$ python -q
>>> import numpy as np
>>> np.set_printoptions(precision=2, suppress=True, linewidth=200, floatmode="fixed")
>>> def rnd(a):
...     return np.round(a, 2) + 0
... 
>>> E = np.array([[20, 10, 3], [10, 27, 7], [3, 7, 24]])
>>> vec = np.ones(3)
>>> for _ in range(4):
...     vec = E @ vec
...     vec /= np.linalg.norm(vec)
...     print(round(vec @ E @ vec, 2))
... 
37.91
38.04
38.06
38.06
>>> rnd(vec)
array([0.48, 0.73, 0.48])
>>> rnd(np.linalg.eigvalsh(E)[-1])
np.float64(38.06)
>>> rnd(np.abs(np.linalg.eigvals(E)).max())
np.float64(38.06)
>>> np.allclose(E @ E.T, E.T @ E)
True
>>> rnd(np.sort(np.abs(np.linalg.eigvals(E))))
array([12.61, 20.32, 38.06])
>>> feats, _ = np.linalg.qr(np.array([[1.4, -1.1, 1.1, -1.4, -0.2, -1.6, 0.9, -0.3, -2.0, -0.3],
...     [1.5, 1.3, -0.5, -0.7, -0.2, 0.2, -0.5, 1.2, 0.8, -0.2],
...     [-1.0, -0.5, -1.9, 0.0, 0.6, -0.5, 0.3, 0.7, 0.1, 0.3],
...     [1.2, -1.1, 2.7, -1.6, 1.3, 0.0, -0.2, -1.2, 0.3, -0.2],
...     [-1.9, 0.4, -0.3, 0.2, -0.2, 0.9, -2.3, 0.5, -1.4, 1.2],
...     [0.3, -0.8, 0.0, -0.2, 2.2, 2.5, -0.3, 1.1, 1.2, 0.0],
...     [-0.1, -1.1, 0.4, -1.5, -1.0, -1.7, 0.2, 0.1, -0.3, -0.7],
...     [0.2, 1.1, -0.7, -1.0, -0.2, -0.6, -0.9, 0.6, 0.2, 1.0],
...     [1.6, -0.6, 0.1, 1.4, 0.0, -1.4, -0.3, 0.1, 1.2, -0.7],
...     [0.8, -0.5, 0.6, 1.0, 0.1, -1.9, -0.2, 0.6, 0.9, 1.0]]))
>>> rnd(feats)
array([[-0.38,  0.30, -0.03, -0.33, -0.22, -0.03, -0.01, -0.04,  0.77, -0.10],
       [-0.41, -0.56, -0.14, -0.28,  0.06, -0.13,  0.25, -0.23, -0.03,  0.53],
       [ 0.27,  0.24, -0.65, -0.22,  0.19,  0.41, -0.10,  0.18,  0.04,  0.38],
       [-0.33,  0.32,  0.58, -0.21,  0.35,  0.30,  0.03,  0.30, -0.19,  0.27],
       [ 0.52, -0.02,  0.26,  0.04,  0.02,  0.09,  0.72, -0.01,  0.33,  0.15],
       [-0.08,  0.27, -0.21, -0.07,  0.73, -0.33,  0.24, -0.31, -0.04, -0.29],
       [ 0.03,  0.40, -0.06, -0.44, -0.49, -0.12,  0.29, -0.21, -0.50, -0.04],
       [-0.05, -0.41, -0.06, -0.40,  0.07,  0.49,  0.17,  0.14, -0.07, -0.61],
       [-0.43,  0.11, -0.33,  0.46, -0.13, -0.01,  0.47,  0.48, -0.09, -0.07],
       [-0.22,  0.13,  0.00,  0.39, -0.06,  0.59,  0.06, -0.65, -0.02,  0.01]])
>>> # orthonormal columns
>>> ang = np.radians(72)
>>> R = np.eye(10)
>>> R[6, 6] = R[9, 9] = np.cos(ang)
>>> R[6, 9], R[9, 6] = -np.sin(ang), np.sin(ang)
>>> rnd(R)
array([[ 1.00,  0.00,  0.00,  0.00,  0.00,  0.00,  0.00,  0.00,  0.00,  0.00],
       [ 0.00,  1.00,  0.00,  0.00,  0.00,  0.00,  0.00,  0.00,  0.00,  0.00],
       [ 0.00,  0.00,  1.00,  0.00,  0.00,  0.00,  0.00,  0.00,  0.00,  0.00],
       [ 0.00,  0.00,  0.00,  1.00,  0.00,  0.00,  0.00,  0.00,  0.00,  0.00],
       [ 0.00,  0.00,  0.00,  0.00,  1.00,  0.00,  0.00,  0.00,  0.00,  0.00],
       [ 0.00,  0.00,  0.00,  0.00,  0.00,  1.00,  0.00,  0.00,  0.00,  0.00],
       [ 0.00,  0.00,  0.00,  0.00,  0.00,  0.00,  0.31,  0.00,  0.00, -0.95],
       [ 0.00,  0.00,  0.00,  0.00,  0.00,  0.00,  0.00,  1.00,  0.00,  0.00],
       [ 0.00,  0.00,  0.00,  0.00,  0.00,  0.00,  0.00,  0.00,  1.00,  0.00],
       [ 0.00,  0.00,  0.00,  0.00,  0.00,  0.00,  0.95,  0.00,  0.00,  0.31]])
>>> A2 = feats @ R.T
>>> rnd(np.linalg.svd(feats, compute_uv=False)), rnd(np.linalg.svd(A2, compute_uv=False))
(array([1.00, 1.00, 1.00, 1.00, 1.00, 1.00, 1.00, 1.00, 1.00, 1.00]), array([1.00, 1.00, 1.00, 1.00, 1.00, 1.00, 1.00, 1.00, 1.00, 1.00]))
>>> rnd(A2)
array([[-0.38,  0.30, -0.03, -0.33, -0.22, -0.03,  0.09, -0.04,  0.77, -0.04],
       [-0.41, -0.56, -0.14, -0.28,  0.06, -0.13, -0.43, -0.23, -0.03,  0.40],
       [ 0.27,  0.24, -0.65, -0.22,  0.19,  0.41, -0.40,  0.18,  0.04,  0.02],
       [-0.33,  0.32,  0.58, -0.21,  0.35,  0.30, -0.25,  0.30, -0.19,  0.11],
       [ 0.52, -0.02,  0.26,  0.04,  0.02,  0.09,  0.08, -0.01,  0.33,  0.74],
       [-0.08,  0.27, -0.21, -0.07,  0.73, -0.33,  0.35, -0.31, -0.04,  0.14],
       [ 0.03,  0.40, -0.06, -0.44, -0.49, -0.12,  0.13, -0.21, -0.50,  0.27],
       [-0.05, -0.41, -0.06, -0.40,  0.07,  0.49,  0.63,  0.14, -0.07, -0.03],
       [-0.43,  0.11, -0.33,  0.46, -0.13, -0.01,  0.21,  0.48, -0.09,  0.43],
       [-0.22,  0.13,  0.00,  0.39, -0.06,  0.59,  0.01, -0.65, -0.02,  0.06]])
>>> rnd(np.linalg.norm(feats) ** 2 / np.linalg.norm(feats, 2) ** 2)
np.float64(10.0)
>>> rnd(np.linalg.norm(feats, axis=1))
array([1.00, 1.00, 1.00, 1.00, 1.00, 1.00, 1.00, 1.00, 1.00, 1.00])
>>> rnd(np.linalg.norm(feats, axis=0))
array([1.00, 1.00, 1.00, 1.00, 1.00, 1.00, 1.00, 1.00, 1.00, 1.00])
>>> rnd(np.linalg.norm(feats, "nuc"))
np.float64(10.0)
>>> rnd(np.linalg.norm(feats[5], 1)), rnd(np.linalg.norm(feats[5], np.inf))
(np.float64(2.56), np.float64(0.73))
>>> rnd(feats @ feats.T)
array([[1.00, 0.00, 0.00, 0.00, 0.00, 0.00, 0.00, 0.00, 0.00, 0.00],
       [0.00, 1.00, 0.00, 0.00, 0.00, 0.00, 0.00, 0.00, 0.00, 0.00],
       [0.00, 0.00, 1.00, 0.00, 0.00, 0.00, 0.00, 0.00, 0.00, 0.00],
       [0.00, 0.00, 0.00, 1.00, 0.00, 0.00, 0.00, 0.00, 0.00, 0.00],
       [0.00, 0.00, 0.00, 0.00, 1.00, 0.00, 0.00, 0.00, 0.00, 0.00],
       [0.00, 0.00, 0.00, 0.00, 0.00, 1.00, 0.00, 0.00, 0.00, 0.00],
       [0.00, 0.00, 0.00, 0.00, 0.00, 0.00, 1.00, 0.00, 0.00, 0.00],
       [0.00, 0.00, 0.00, 0.00, 0.00, 0.00, 0.00, 1.00, 0.00, 0.00],
       [0.00, 0.00, 0.00, 0.00, 0.00, 0.00, 0.00, 0.00, 1.00, 0.00],
       [0.00, 0.00, 0.00, 0.00, 0.00, 0.00, 0.00, 0.00, 0.00, 1.00]])
>>> rnd(np.linalg.svd(feats, compute_uv=False))
array([1.00, 1.00, 1.00, 1.00, 1.00, 1.00, 1.00, 1.00, 1.00, 1.00])
>>> rnd(feats[:, 9] @ feats[:, 7])
np.float64(0.0)
>>> rnd(np.linalg.matrix_power(feats, 3))
array([[ 0.06, -0.01,  0.74, -0.16, -0.12,  0.18, -0.22, -0.02, -0.47, -0.32],
       [-0.40,  0.27,  0.25, -0.43,  0.31, -0.22, -0.37, -0.02,  0.17,  0.45],
       [ 0.30,  0.44, -0.01,  0.15, -0.22, -0.33,  0.09,  0.44, -0.43,  0.39],
       [ 0.08,  0.45,  0.26,  0.07, -0.15, -0.43,  0.34, -0.51,  0.29, -0.23],
       [-0.32, -0.41, -0.21, -0.09, -0.22, -0.47,  0.01, -0.39, -0.50,  0.09],
       [-0.27,  0.46, -0.33, -0.18, -0.57,  0.42, -0.20, -0.18, -0.06, -0.04],
       [ 0.07, -0.10,  0.10,  0.62, -0.22, -0.14, -0.67, -0.12,  0.21,  0.10],
       [ 0.04, -0.32,  0.14, -0.38, -0.59, -0.24,  0.02,  0.39,  0.42, -0.04],
       [ 0.72, -0.01, -0.26, -0.44,  0.10, -0.08, -0.36, -0.27, -0.03, -0.04],
       [ 0.21, -0.21,  0.27,  0.01, -0.19,  0.37,  0.27, -0.35,  0.06,  0.68]])
>>> rnd(np.sort(np.abs(np.linalg.eigvals(feats))))
array([1.00, 1.00, 1.00, 1.00, 1.00, 1.00, 1.00, 1.00, 1.00, 1.00])
>>> rnd(np.abs(np.linalg.eigvals(feats)).max())
np.float64(1.0)
>>> rnd(np.linalg.det(feats))
np.float64(-1.0)
>>> rnd((feats + feats.T) / 2)
array([[-0.38, -0.05,  0.12, -0.33,  0.15, -0.06,  0.01, -0.05,  0.17, -0.16],
       [-0.05, -0.56,  0.05,  0.02,  0.02,  0.07,  0.33, -0.32,  0.04,  0.33],
       [ 0.12,  0.05, -0.65,  0.18,  0.22,  0.10, -0.08,  0.06, -0.14,  0.19],
       [-0.33,  0.02,  0.18, -0.21,  0.19,  0.12, -0.21, -0.05,  0.13,  0.33],
       [ 0.15,  0.02,  0.22,  0.19,  0.02,  0.41,  0.12,  0.03,  0.10,  0.05],
       [-0.06,  0.07,  0.10,  0.12,  0.41, -0.33,  0.06,  0.09, -0.02,  0.15],
       [ 0.01,  0.33, -0.08, -0.21,  0.12,  0.06,  0.29, -0.02, -0.02,  0.01],
       [-0.05, -0.32,  0.06, -0.05,  0.03,  0.09, -0.02,  0.14,  0.21, -0.63],
       [ 0.17,  0.04, -0.14,  0.13,  0.10, -0.02, -0.02,  0.21, -0.09, -0.04],
       [-0.16,  0.33,  0.19,  0.33,  0.05,  0.15,  0.01, -0.63, -0.04,  0.01]])
>>> np.allclose(feats @ feats.T, feats.T @ feats)
True
>>> rnd(np.trace(feats))
np.float64(-1.75)
>>> np.allclose(feats, feats.T)
False
>>> vec = np.array([2, -3, 1, -1, 0, 3, 2, 3, -3, 3])
>>> rnd(feats.T @ (feats @ vec))
array([ 2.00, -3.00,  1.00, -1.00,  0.00,  3.00,  2.00,  3.00, -3.00,  3.00])
>>> [p for p in range(1, 25) if np.allclose(np.linalg.matrix_power(feats, p), np.eye(10))]
[]
>>> rnd(np.linalg.inv(feats))
array([[-0.38, -0.41,  0.27, -0.33,  0.52, -0.08,  0.03, -0.05, -0.43, -0.22],
       [ 0.30, -0.56,  0.24,  0.32, -0.02,  0.27,  0.40, -0.41,  0.11,  0.13],
       [-0.03, -0.14, -0.65,  0.58,  0.26, -0.21, -0.06, -0.06, -0.33,  0.00],
       [-0.33, -0.28, -0.22, -0.21,  0.04, -0.07, -0.44, -0.40,  0.46,  0.39],
       [-0.22,  0.06,  0.19,  0.35,  0.02,  0.73, -0.49,  0.07, -0.13, -0.06],
       [-0.03, -0.13,  0.41,  0.30,  0.09, -0.33, -0.12,  0.49, -0.01,  0.59],
       [-0.01,  0.25, -0.10,  0.03,  0.72,  0.24,  0.29,  0.17,  0.47,  0.06],
       [-0.04, -0.23,  0.18,  0.30, -0.01, -0.31, -0.21,  0.14,  0.48, -0.65],
       [ 0.77, -0.03,  0.04, -0.19,  0.33, -0.04, -0.50, -0.07, -0.09, -0.02],
       [-0.10,  0.53,  0.38,  0.27,  0.15, -0.29, -0.04, -0.61, -0.07,  0.01]])
>>> 10 - np.linalg.matrix_rank(feats - np.eye(10), tol=1e-8)
np.int64(1)
>>> data = np.loadtxt("sample6.csv", delimiter=",")
>>> data
array([[  0.00,  -2.00,  -2.00,   0.00,  -2.00,   1.00,   1.00,   2.00],
       [ -2.00,  -1.00,  -1.00,   2.00,  -2.00,   1.00,   0.00,   2.00],
       [ -3.00,  -1.00,  -3.00,   4.00,  -1.00,   1.00,  -2.00,   1.00],
       [ -4.00,  -2.00,  -5.00,   6.00,   1.00,   2.00,  -2.00,   2.00],
       [ -6.00,  -3.00,  -7.00,   6.00,   3.00,   2.00,  -2.00,   0.00],
       [ -7.00,  -2.00,  -9.00,   6.00,   5.00,   3.00,  -2.00,   1.00],
       [ -9.00,   0.00, -10.00,   4.00,   6.00,   3.00,   0.00,   1.00],
       [ -9.00,  -1.00, -11.00,   3.00,   8.00,   5.00,   0.00,   1.00],
       [-11.00,  -3.00,  -9.00,   3.00,   9.00,   3.00,  -1.00,   0.00],
       [ -9.00,  -2.00,  -8.00,   5.00,   8.00,   4.00,   1.00,   1.00],
       [ -8.00,  -2.00,  -8.00,   4.00,   6.00,   3.00,   2.00,   0.00],
       [ -8.00,  -3.00,  -9.00,   6.00,   8.00,   1.00,   1.00,  -1.00],
       [ -7.00,  -2.00,  -7.00,   5.00,   9.00,   1.00,   3.00,   0.00],
       [ -5.00,  -2.00,  -8.00,   4.00,  11.00,   1.00,   5.00,   0.00],
       [ -7.00,  -2.00,  -6.00,   3.00,  11.00,   3.00,   5.00,  -2.00],
       [ -7.00,  -4.00,  -8.00,   5.00,  13.00,   3.00,   6.00,   0.00],
       [ -9.00,  -3.00,  -6.00,   3.00,  13.00,   1.00,   7.00,   0.00],
       [-10.00,  -2.00,  -4.00,   4.00,  11.00,  -1.00,   5.00,  -1.00],
       [ -9.00,  -1.00,  -3.00,   6.00,  13.00,  -1.00,   3.00,  -3.00],
       [-11.00,   0.00,  -4.00,   6.00,  12.00,   1.00,   3.00,  -3.00],
       [-10.00,   1.00,  -6.00,   7.00,  13.00,  -1.00,   3.00,  -3.00],
       [-11.00,   3.00,  -5.00,   6.00,  13.00,   0.00,   1.00,  -3.00],
       [-10.00,   2.00,  -4.00,   8.00,  14.00,   0.00,   3.00,  -5.00],
       [ -8.00,   4.00,  -2.00,   6.00,  13.00,  -2.00,   4.00,  -4.00],
       [ -7.00,   5.00,  -4.00,   5.00,  14.00,  -4.00,   2.00,  -5.00],
       [ -6.00,   4.00,  -4.00,   4.00,  15.00,  -6.00,   0.00,  -7.00],
       [ -5.00,   2.00,  -5.00,   4.00,  15.00,  -6.00,   0.00,  -5.00],
       [ -4.00,   4.00,  -5.00,   5.00,  17.00,  -7.00,  -1.00,  -6.00],
       [ -2.00,   2.00,  -7.00,   4.00,  19.00,  -5.00,   0.00,  -5.00],
       [  0.00,   1.00,  -9.00,   5.00,  17.00,  -7.00,   1.00,  -7.00]])
>>> vec = np.array([1, 0, 0, 1, 2, 3, 1, 3])
>>> data @ vec
array([  6.00,   5.00,   3.00,  14.00,  10.00,  19.00,  19.00,  28.00,  18.00,  28.00,  19.00,  15.00,  22.00,  29.00,  26.00,  39.00,  30.00,  15.00,  14.00,  16.00,  14.00,  13.00,  14.00,  10.00,
         1.00, -11.00,  -4.00,  -5.00,  10.00,  -2.00])
>>> (data * vec).sum(axis=1)
array([  6.00,   5.00,   3.00,  14.00,  10.00,  19.00,  19.00,  28.00,  18.00,  28.00,  19.00,  15.00,  22.00,  29.00,  26.00,  39.00,  30.00,  15.00,  14.00,  16.00,  14.00,  13.00,  14.00,  10.00,
         1.00, -11.00,  -4.00,  -5.00,  10.00,  -2.00])
